$ python3 -q
>>> import numpy as np
>>> np.set_printoptions(precision=2, suppress=True, linewidth=100)
>>> E = np.loadtxt("case13.csv", delimiter=",")
>>> E
array([[  1.,   2.,  -1.,  -3.,  -1.],
       [  0.,   0.,   0.,   0.,   0.],
       [  2.,   4.,  -2.,  -6.,  -2.],
       [  9.,  18.,  -9., -27.,  -9.]])
>>> # row 3 dominates
>>> [round(float(x), 2) for x in np.linalg.svd(E, compute_uv=False)[:3]]
[37.09, 0.0, 0.0]
>>> round(np.linalg.norm(E, 2) / np.linalg.norm(E), 2)
np.float64(1.0)
>>> left, s, Vh = np.linalg.svd(E)
>>> s.round(2) + 0
array([37.09,  0.  ,  0.  ,  0.  ])
>>> np.argmax(s[:-1] / (s[1:] + 1e-6)) + 1
np.int64(1)
>>> Y = left[:, :1] @ np.diag(s[:1]) @ Vh[:1]
>>> round(np.linalg.norm(E - Y, 2), 2), round(s[1], 2)
(np.float64(0.0), np.float64(0.0))
>>> np.linalg.matrix_rank(E, rtol=0.05)
np.int64(1)
>>> Y
array([[  1.,   2.,  -1.,  -3.,  -1.],
       [  0.,   0.,   0.,   0.,   0.],
       [  2.,   4.,  -2.,  -6.,  -2.],
       [  9.,  18.,  -9., -27.,  -9.]])
>>> np.round(np.linalg.norm(E - Y) / np.linalg.norm(E), 2)
np.float64(0.0)
>>> blk = np.stack([E, 4 * E, E[::-1]])
>>> blk.sum(axis=0)
array([[  14.,   28.,  -14.,  -42.,  -14.],
       [   2.,    4.,   -2.,   -6.,   -2.],
       [  10.,   20.,  -10.,  -30.,  -10.],
       [  46.,   92.,  -46., -138.,  -46.]])
>>> blk.shape
(3, 4, 5)
>>> u = np.array([1, 0, 3])
>>> np.convolve(E[3], u)
array([  9.,  18.,  18.,  27., -36., -81., -27.])
>>> E @ np.linalg.pinv(E) @ E
array([[  1.,   2.,  -1.,  -3.,  -1.],
       [  0.,   0.,   0.,   0.,   0.],
       [  2.,   4.,  -2.,  -6.,  -2.],
       [  9.,  18.,  -9., -27.,  -9.]])
>>> np.linalg.lstsq(E[:-1].T, E[-1])[2]
np.int32(1)
>>> np.unique(E.round(6), axis=0).shape
(4, 5)
>>> arr = np.array([[4, 0, 0, 0, 0, 0],
...     [5, 2, 0, 0, 0, 0],
...     [5, 2, 0, 0, 0, 0],
...     [0, 0, 4, 0, 0, 0],
...     [0, 0, 5, 2, 0, 0],
...     [0, 0, 5, 2, 0, 0],
...     [0, 0, 0, 0, 4, 0],
...     [0, 0, 0, 0, 5, 2],
...     [0, 0, 0, 0, 5, 2]])
>>> # row 2 repeats row 1
>>> hat = arr @ np.linalg.solve(arr.T @ arr, arr.T)
>>> hat.round(2) + 0
array([[1. , 0. , 0. , 0. , 0. , 0. , 0. , 0. , 0. ],
       [0. , 0.5, 0.5, 0. , 0. , 0. , 0. , 0. , 0. ],
       [0. , 0.5, 0.5, 0. , 0. , 0. , 0. , 0. , 0. ],
       [0. , 0. , 0. , 1. , 0. , 0. , 0. , 0. , 0. ],
       [0. , 0. , 0. , 0. , 0.5, 0.5, 0. , 0. , 0. ],
       [0. , 0. , 0. , 0. , 0.5, 0.5, 0. , 0. , 0. ],
       [0. , 0. , 0. , 0. , 0. , 0. , 1. , 0. , 0. ],
       [0. , 0. , 0. , 0. , 0. , 0. , 0. , 0.5, 0.5],
       [0. , 0. , 0. , 0. , 0. , 0. , 0. , 0.5, 0.5]])
>>> np.trace(hat)
np.float64(6.0)
>>> W0 = np.load("mat.npy")
>>> W0
array([[ -1.58,  -7.73,  -0.04,  -3.18,  -0.88,  -0.94,  -1.41,   0.79],
       [  0.97,  -3.35,   0.72,   0.57,  -3.95,  -8.1 ,   4.18,   0.73],
       [ -4.32,   4.03,   4.88,   4.19,  12.21,   5.78,  -3.03,  -2.5 ],
       [ -1.15,  -0.64,   4.24,   4.08,  -2.4 ,   2.52,   0.35,  -4.26],
       [ -3.23,  -3.96, -10.36,  -4.92,   0.01,   0.11,   1.62,   3.26],
       [ -3.09,  -1.73,   6.11,  -2.01,  -0.27,  -4.23,  -0.06,  -0.86]])
>>> Y = W0 / np.sqrt((W0 ** 2).mean(axis=1, keepdims=True))
>>> np.linalg.norm(Y, axis=1)
array([2.83, 2.83, 2.83, 2.83, 2.83, 2.83])
>>> np.linalg.matrix_rank(Y) == np.linalg.matrix_rank(W0)
np.True_
>>> np.linalg.matrix_rank(W0 - W0.mean(axis=1, keepdims=True))
np.int64(6)
>>> cov = W0.T @ W0
>>> np.diag(cov)
array([ 43.4 , 106.3 , 186.97,  72.89, 171.29, 124.16,  31.39,  36.92])
>>> np.linalg.matrix_rank(cov)
np.int64(6)
>>> np.linalg.svd(W0, compute_uv=False) ** 2
array([399.97, 196.02,  95.92,  47.  ,  23.11,  11.3 ])
>>> np.round(np.linalg.eigvalsh(cov)[::-1], 2) + 0
array([399.97, 196.02,  95.92,  47.  ,  23.11,  11.3 ,   0.  ,   0.  ])
>>> (W0 @ W0.T).shape
(6, 6)
>>> u = np.array([0, 3])
>>> np.cross(W0[4, :3], W0[3, :3])
array([-23.42,  25.61,  -2.49])
>>> w1 = np.array([[-3, 3, -3, 1],
...     [-2, 2, -3, -2],
...     [2, -3, 2, 0],
...     [-3, 3, 1, -1],
...     [-1, 3, 3, -1],
...     [2, 0, 3, 1],
...     [1, 1, -1, -1],
...     [1, -2, 3, 1]])
>>> c = np.array([1, -4, -4, 0])
>>> act = np.maximum(W0 @ w1 + c, 0)
>>> (act > 0).astype(int)
array([[1, 0, 1, 1],
       [0, 0, 0, 0],
       [0, 1, 1, 0],
       [1, 0, 1, 0],
       [1, 0, 1, 1],
       [1, 0, 1, 0]])
>>> np.linalg.matrix_rank(act)
np.int64(4)
>>> (act > 0).mean(axis=0)
array([0.67, 0.17, 0.83, 0.33])
>>> act
array([[29.04,  0.  , 18.99, 19.2 ],
       [ 0.  ,  0.  ,  0.  ,  0.  ],
       [ 0.  , 27.63, 60.32,  0.  ],
       [ 5.5 ,  0.  ,  1.16,  0.  ],
       [17.74,  0.  ,  0.45, 11.35],
       [22.87,  0.  ,  4.65,  0.  ]])
>>> W2 = np.array([[9, -8, 6], [-1, 9, -4], [-1, 9, 6], [0, -5, -2]])
>>> w1 @ W2
array([[-27,  19, -50],
       [-17,  17, -34],
       [ 19, -25,  36],
       [-31,  65, -22],
       [-15,  67,   2],
       [ 15,   6,  28],
       [  9,  -3,  -2],
       [  8,  -4,  30]])
